% ipython --no-banner

In [1]: import numpy as np

In [2]: import numpy.linalg as la

In [3]: np.set_printoptions(precision=3, suppress=True, linewidth=200)

In [4]: X = np.load("layer15.npy")

In [5]: X
Out[5]: 
array([[ 1.459,  0.389, -0.188, -0.239],
       [ 1.001, -1.546,  2.283, -2.388],
       [ 0.97 ,  3.4  , -0.971,  3.14 ],
       [-4.065, -2.185,  2.255,  1.31 ],
       [ 0.976,  1.677, -0.716,  0.351],
       [-1.245,  0.365, -1.382,  0.759],
       [ 1.97 , -1.635, -1.472,  0.592],
       [-2.278,  2.135, -0.801, -0.404],
       [-2.848, -2.296,  2.121,  0.575],
       [-0.036,  1.636, -0.125, -2.656],
       [ 1.42 , -0.309,  2.278, -1.035],
       [ 0.098,  4.353,  0.638,  1.386],
       [-1.331, -2.688,  1.677,  2.096],
       [-3.394, -2.783, -1.568,  0.311],
       [-2.663,  0.944,  3.928,  2.701],
       [ 0.017, -2.482, -1.886, -1.275],
       [-1.582,  1.335, -0.06 ,  2.286],
       [ 0.793, -0.347, -1.347, -1.471],
       [ 0.752,  2.174, -0.956,  0.653],
       [ 1.781,  3.011, -0.453,  0.499],
       [-2.219, -1.598,  1.622,  0.909],
       [-0.869, -2.19 , -2.527,  1.631],
       [-3.494,  0.434,  3.742,  0.227],
       [ 2.338, -2.479, -0.082, -0.737]])

In [6]: lab = X[:, 1] > np.median(X[:, 1])

In [7]: r0 = X[lab].mean(axis=0) - X[~lab].mean(axis=0)

In [8]: r0
Out[8]: array([ 0.16 ,  3.699, -0.058,  0.682])

In [9]: x = np.array([2, 1, 2, 2])

In [10]: X @ np.eye(4)[0]
Out[10]: array([ 1.459,  1.001,  0.97 , -4.065,  0.976, -1.245,  1.97 , -2.278, -2.848, -0.036,  1.42 ,  0.098, -1.331, -3.394, -2.663,  0.017, -1.582,  0.793,  0.752,  1.781, -2.219, -0.869, -3.494,  2.338])

In [11]: cen = X - X.mean(axis=0)

In [12]: U, sig, vt = la.svd(cen, full_matrices=False)

In [13]: np.round(cen.mean(axis=0), 3) + 0
Out[13]: array([0., 0., 0., 0.])

In [14]: np.abs(U[:, 0]).argmax()
Out[14]: np.int64(3)

In [15]: (np.sign(U[:, 0]) == np.sign(U[0, 0])).astype(int)
Out[15]: array([1, 0, 1, 0, 1, 1, 1, 1, 0, 1, 1, 1, 0, 0, 0, 0, 1, 1, 1, 1, 0, 0, 0, 1])

In [16]: np.searchsorted(np.cumsum(sig ** 2) / (sig ** 2).sum(), 0.9) + 1
Out[16]: np.int64(3)

In [17]: sig
Out[17]: array([11.567, 10.017,  7.456,  5.515])

In [18]: np.abs(vt[-1])
Out[18]: array([0.565, 0.284, 0.279, 0.723])

In [19]: np.abs(vt[0]).argmax()
Out[19]: np.int64(0)

In [20]: sig ** 2 / (sig ** 2).sum()
Out[20]: array([0.418, 0.313, 0.174, 0.095])

In [21]: cen = X - X.mean(axis=0)

In [22]: evecs = la.svd(cen)[2][:3]

In [23]: out = cen - cen @ evecs.T @ evecs

In [24]: round(float(la.norm(out) / la.norm(cen)), 3)
Out[24]: 0.308

In [25]: out = np.c_[X[:, :2] @ np.array([[-2, 2], [-1, -2]]), np.array([-3, 4, 4, -3, 0, 4, -1, -4, 0, -3, 1, -2, -5, 2, 0, -2, 2, -1, -3, 4, 0, 4, -5, -3])]

In [26]: out
Out[26]: 
array([[-3.307,  2.14 , -3.   ],
       [-0.456,  5.094,  4.   ],
       [-5.34 , -4.86 ,  4.   ],
       [10.315, -3.76 , -3.   ],
       [-3.629, -1.402,  0.   ],
       [ 2.125, -3.22 ,  4.   ],
       [-2.305,  7.21 , -1.   ],
       [ 2.421, -8.826, -4.   ],
       [ 7.992, -1.104,  0.   ],
       [-1.564, -3.344, -3.   ],
       [-2.531,  3.458,  1.   ],
       [-4.549, -8.51 , -2.   ],
       [ 5.35 ,  2.714, -5.   ],
       [ 9.571, -1.222,  2.   ],
       [ 4.382, -7.214,  0.   ],
       [ 2.448,  4.998, -2.   ],
       [ 1.829, -5.834,  2.   ],
       [-1.239,  2.28 , -1.   ],
       [-3.678, -2.844, -3.   ],
       [-6.573, -2.46 ,  4.   ],
       [ 6.036, -1.242,  0.   ],
       [ 3.928,  2.642,  4.   ],
       [ 6.554, -7.856, -5.   ],
       [-2.197,  9.634, -3.   ]])

In [27]: np.round(la.norm(out - X @ la.lstsq(X, out)[0], axis=0), 3) + 0
Out[27]: array([ 0.  ,  0.  , 13.53])

In [28]: la.matrix_rank(out)
Out[28]: np.int64(3)

In [29]: E = np.load("run1.npy")

In [30]: E
Out[30]: 
array([[ 1., -2.,  1.,  0.],
       [-2., -2.,  0.,  0.],
       [ 0.,  0.,  2.,  6.],
       [ 0.,  0.,  2.,  4.]])

In [31]: vals, evecs = la.eig(E)

In [32]: vals
Out[32]: array([ 2.   , -3.   , -0.606,  6.606])

In [33]: np.sort(la.eigvals(la.inv(E)))
Out[33]: array([-1.651, -0.333,  0.151,  0.5  ])

In [34]: rng = np.random.default_rng(69312)

In [35]: lab = rng.permutation(4)

In [36]: lab
Out[36]: array([3, 1, 0, 2])

In [37]: out = E[lab][:, lab]

In [38]: np.allclose(out, E)
Out[38]: False

In [39]: round(float(la.det(out)), 3), round(la.det(E[lab]), 3)
Out[39]: (24.0, np.float64(24.0))

In [40]: blk = np.stack([E, 2 * E, E[::-1]])

In [41]: la.matrix_rank(blk.reshape(3, -1))
Out[41]: np.int64(2)

In [42]: la.det(blk)
Out[42]: array([ 24., 384.,  24.])

In [43]: out = np.array([[-1, 3], [-3, -1], [-3, -3], [-1, 1]])

In [44]: la.matrix_rank(np.vstack([E, out.T]))
Out[44]: np.int64(4)

In [45]: np.einsum("ik,kj->ji", E, out)
Out[45]: 
array([[  2.,   8., -12., -10.],
       [  2.,  -4.,   0.,  -2.]])

In [46]: th = np.sort(rng.uniform(-2, 2, 16))

In [47]: m1 = np.c_[th, th ** 2, th ** 3] @ np.array([[-2, 3, -2, 3], [-1, -1, 1, 3], [1, 3, 0, 0]])

In [48]: m1
Out[48]: 
array([[ -6.941, -30.733,   7.534,   5.311],
       [ -6.152, -28.274,   7.169,   4.784],
       [  0.088,  -6.579,   2.878,  -0.089],
       [  0.614,  -3.013,   1.647,  -0.702],
       [ -0.324,   0.445,  -0.282,   0.527],
       [ -0.375,   0.51 ,  -0.319,   0.616],
       [ -0.809,   1.1  ,  -0.594,   1.483],
       [ -0.972,   1.355,  -0.678,   1.861],
       [ -1.893,   4.154,  -0.992,   5.206],
       [ -1.941,   4.491,  -0.997,   5.53 ],
       [ -2.031,   5.342,  -0.999,   6.303],
       [ -2.112,   7.737,  -0.948,   8.212],
       [ -2.096,   8.715,  -0.913,   8.91 ],
       [ -1.991,  10.872,  -0.822,  10.334],
       [ -1.583,  15.254,  -0.602,  12.876],
       [ -1.384,  16.892,  -0.513,  13.741]])

In [49]: la.cond(m1) > 100
Out[49]: np.True_

In [50]: la.matrix_rank(m1, rtol=0.1)
Out[50]: np.int64(2)

In [51]: rank = la.matrix_rank(m1)

In [52]: rank
Out[52]: np.int64(3)

In [53]: null = la.svd(m1)[2][rank:].T

In [54]: null.shape
Out[54]: (4, 1)

In [55]: [int(la.matrix_rank(m1[:, :j + 1])) for j in range(4)]
Out[55]: [1, 2, 3, 3]

In [56]: [int(la.matrix_rank(m1[:i])) for i in range(1, len(m1) + 1)]
Out[56]: [1, 2, 3, 3, 3, 3, 3, 3, 3, 3, 3, 3, 3, 3, 3, 3]

In [57]: np.round(m1 @ null, 3) + 0
Out[57]: 
array([[0.],
       [0.],
       [0.],
       [0.],
       [0.],
       [0.],
       [0.],
       [0.],
       [0.],
       [0.],
       [0.],
       [0.],
       [0.],
       [0.],
       [0.],
       [0.]])

In [58]: U, sig, vt = la.svd(m1)

In [59]: evecs = vt[:(sig > 1e-8).sum()]

In [60]: x = m1[14] + 4 * m1[7] + rng.integers(2) * np.eye(4)[2]

In [61]: x
Out[61]: array([-5.472, 20.674, -2.315, 20.322])

In [62]: evecs.T @ evecs
Out[62]: 
array([[ 0.487,  0.171,  0.399, -0.247],
       [ 0.171,  0.943, -0.133,  0.082],
       [ 0.399, -0.133,  0.689,  0.192],
       [-0.247,  0.082,  0.192,  0.881]])

In [63]: la.matrix_rank(np.vstack([m1, x]))
Out[63]: np.int64(4)

In [64]: np.diag(evecs.T @ evecs)
Out[64]: array([0.487, 0.943, 0.689, 0.881])

In [65]: A = np.load("w.npy")

In [66]: A
Out[66]: 
array([[ 31,   0,   3],
       [  2,   0,   2],
       [  1,   1, -17]])

In [67]: out = np.array([[0, 0], [2, 2]])

In [68]: W2 = np.kron(out, A)

In [69]: W2.shape
Out[69]: (6, 6)

In [70]: la.matrix_rank(W2)
Out[70]: np.int64(3)

In [71]: x = np.array([0, -3, 3])

In [72]: target = A @ x

In [73]: coef, lr = np.zeros(3), 1 / la.norm(A, 2) ** 2

In [74]: for i in range(250):
    ...:     coef -= lr * A.T @ (A @ coef - target)
    ...:     if i % 50 == 0: print(i, round(la.norm(A @ coef - target), 3))
    ...: 
0 37.707
50 0.295
100 0.295
150 0.295
200 0.295

In [75]: round(la.cond(A), 3)
Out[75]: np.float64(298.424)

In [76]: coef
Out[76]: array([-0.016, -0.191,  3.162])

In [77]: out = np.array([[2, 4, -9, -2, -2],
    ...:     [7, -1, 8, 8, -9],
    ...:     [3, -6, 1, 1, 9],
    ...:     [-8, 0, -5, 3, -8],
    ...:     [-5, 1, 2, 2, 6]])

In [78]: M = np.tril(out)

In [79]: M
Out[79]: 
array([[ 2,  0,  0,  0,  0],
       [ 7, -1,  0,  0,  0],
       [ 3, -6,  1,  0,  0],
       [-8,  0, -5,  3,  0],
       [-5,  1,  2,  2,  6]])

In [80]: out = la.inv(M)

In [81]: round(float(la.cond(M)), 3)
Out[81]: 604.652

In [82]: np.allclose(out, M.T)
Out[82]: False

In [83]: np.round(la.det(M) * out, 3) + 0
Out[83]: 
array([[  -18.,     0.,     0.,     0.,     0.],
       [ -126.,    36.,     0.,     0.,     0.],
       [ -702.,   216.,   -36.,     0.,     0.],
       [-1218.,   360.,   -60.,   -12.,     0.],
       [  646.,  -198.,    32.,     4.,    -6.]])

In [84]: np.round(la.slogdet(M)[0], 3)
Out[84]: np.float64(-1.0)

In [85]: q = M.astype(float).copy()

In [86]: for j in range(5):
    ...:     q[:, j] -= q[:, :j] @ (q[:, :j].T @ q[:, j])
    ...:     q[:, j] /= la.norm(q[:, j])
    ...: 

In [87]: np.round(q.T @ q, 3) + 0
Out[87]: 
array([[1., 0., 0., 0., 0.],
       [0., 1., 0., 0., 0.],
       [0., 0., 1., 0., 0.],
       [0., 0., 0., 1., 0.],
       [0., 0., 0., 0., 1.]])

In [88]: np.round(la.norm(M, 2) / la.norm(M), 3)
Out[88]: np.float64(0.82)

In [89]: round(np.log10(la.cond(M)))
Out[89]: 3

In [90]: np.argsort(-la.norm(M, axis=0).round(6), kind="stable")[:3]
Out[90]: array([0, 1, 4])

In [91]: [round(float(x), 3) for x in la.svd(M, compute_uv=False)[:3]]
Out[91]: [13.416, 6.743, 5.719]

In [92]: np.abs(la.svd(M)[2][-1])
Out[92]: array([0.011, 0.081, 0.453, 0.784, 0.417])

In [93]: out = m1 + rng.integers(-2, 3, (16, 3)) @ rng.integers(-2, 3, (3, 4))

In [94]: out
Out[94]: 
array([[ -6.941, -34.733,   5.534,   9.311],
       [ -4.152, -26.274,   7.169,   2.784],
       [ -3.912,  -8.579,   3.878,   1.911],
       [  1.614,  -1.013,   1.647,  -4.702],
       [ -6.324,  -3.555,   1.718,   8.527],
       [ -5.375,  -1.49 ,   1.681,   4.616],
       [  5.191,   5.1  ,  -1.594,  -2.517],
       [ -7.972,  -0.645,   2.322,   5.861],
       [ -3.893,   6.154,   1.008,   3.206],
       [ -5.941,   0.491,  -1.997,   5.53 ],
       [ -7.031,   3.342,   0.001,   6.303],
       [  3.888,  11.737,  -2.948,   0.212],
       [  7.904,  12.715,  -4.913,   0.91 ],
       [  4.009,  10.872,  -4.822,   6.334],
       [ -5.583,  15.254,   1.398,  12.876],
       [  2.616,  16.892,  -2.513,  13.741]])

In [95]: np.abs(out - m1).sum(axis=1)
Out[95]: array([10.,  6.,  9.,  7., 20., 13., 15., 16.,  8.,  9.,  8., 20., 26., 14.,  6.,  6.])

In [96]: np.round(la.svd(out - m1, compute_uv=False), 3) + 0
Out[96]: array([27.981,  9.661,  6.062,  0.   ])

In [97]: out - m1
Out[97]: 
array([[ 0., -4., -2.,  4.],
       [ 2.,  2.,  0., -2.],
       [-4., -2.,  1.,  2.],
       [ 1.,  2.,  0., -4.],
       [-6., -4.,  2.,  8.],
       [-5., -2.,  2.,  4.],
       [ 6.,  4., -1., -4.],
       [-7., -2.,  3.,  4.],
       [-2.,  2.,  2., -2.],
       [-4., -4., -1.,  0.],
       [-5., -2.,  1.,  0.],
       [ 6.,  4., -2., -8.],
       [10.,  4., -4., -8.],
       [ 6.,  0., -4., -4.],
       [-4.,  0.,  2.,  0.],
       [ 4.,  0., -2.,  0.]])

In [98]: mat = np.load("x.npy")

In [99]: mat
Out[99]: 
array([[-0.928, -0.37 ,  0.033],
       [ 0.371, -0.925,  0.083],
       [ 0.   ,  0.089,  0.996]])

In [100]: q = mat.astype(float).copy()

In [101]: for j in range(3):
     ...:     q[:, j] -= q[:, :j] @ (q[:, :j].T @ q[:, j])
     ...:     q[:, j] /= la.norm(q[:, j])
     ...: 

In [102]: q
Out[102]: 
array([[-0.928, -0.37 ,  0.033],
       [ 0.371, -0.925,  0.083],
       [ 0.   ,  0.089,  0.996]])

In [103]: round(mat[:, 0] @ mat[:, 1], 3)
Out[103]: np.float64(-0.0)

In [104]: np.round(mat @ mat.T, 3) + 0
Out[104]: 
array([[1., 0., 0.],
       [0., 1., 0.],
       [0., 0., 1.]])

In [105]: la.norm(mat, axis=0)
Out[105]: array([1., 1., 1.])

In [106]: la.svd(mat, compute_uv=False)
Out[106]: array([1., 1., 1.])

In [107]: dist = la.norm(m1[:, None] - m1[None], axis=-1)

In [108]: np.unravel_index(dist.round(6).argmax(), dist.shape)
Out[108]: (np.int64(0), np.int64(15))

In [109]: np.flatnonzero(dist[12] < dist.mean() / 2)
Out[109]: array([ 8,  9, 10, 11, 12, 13])

In [110]: x = np.array([1, -1, 3])

In [111]: np.round(la.inv(mat), 3) + 0
Out[111]: 
array([[-0.928,  0.371,  0.   ],
       [-0.37 , -0.925,  0.089],
       [ 0.033,  0.083,  0.996]])

In [112]: np.abs(la.eigvals(mat))
Out[112]: array([1., 1., 1.])

In [113]: 3 - la.matrix_rank(mat - np.eye(3), tol=1e-8)
Out[113]: np.int64(1)

In [114]: out = mat / la.norm(mat, axis=1, keepdims=True)

In [115]: G = out @ out.T

In [116]: G.round(3) + 0
Out[116]: 
array([[1., 0., 0.],
       [0., 1., 0.],
       [0., 0., 1.]])

In [117]: np.argwhere(np.triu(np.abs(G) > 0.95, 1))
Out[117]: array([], shape=(0, 2), dtype=int64)

In [118]: G[0].round(3) + 0
Out[118]: array([1., 0., 0.])

In [119]: arr = np.array([[-2, -8, 5, 5],
     ...:     [1, 4, 2, -3],
     ...:     [-5, -20, -3, 5],
     ...:     [5, 20, -1, 0],
     ...:     [-5, -20, 5, 5]])

In [120]: out = arr / la.norm(arr, axis=1)
ValueError: operands could not be broadcast together with shapes (5,4) (5,) 


In [121]: out = arr / la.norm(arr, axis=1, keepdims=True)

In [122]: G = out @ out.T

In [123]: (np.abs(G) > 0.9).astype(int)
Out[123]: 
array([[1, 0, 0, 0, 1],
       [0, 1, 1, 0, 0],
       [0, 1, 1, 1, 1],
       [0, 0, 1, 1, 1],
       [1, 0, 1, 1, 1]])
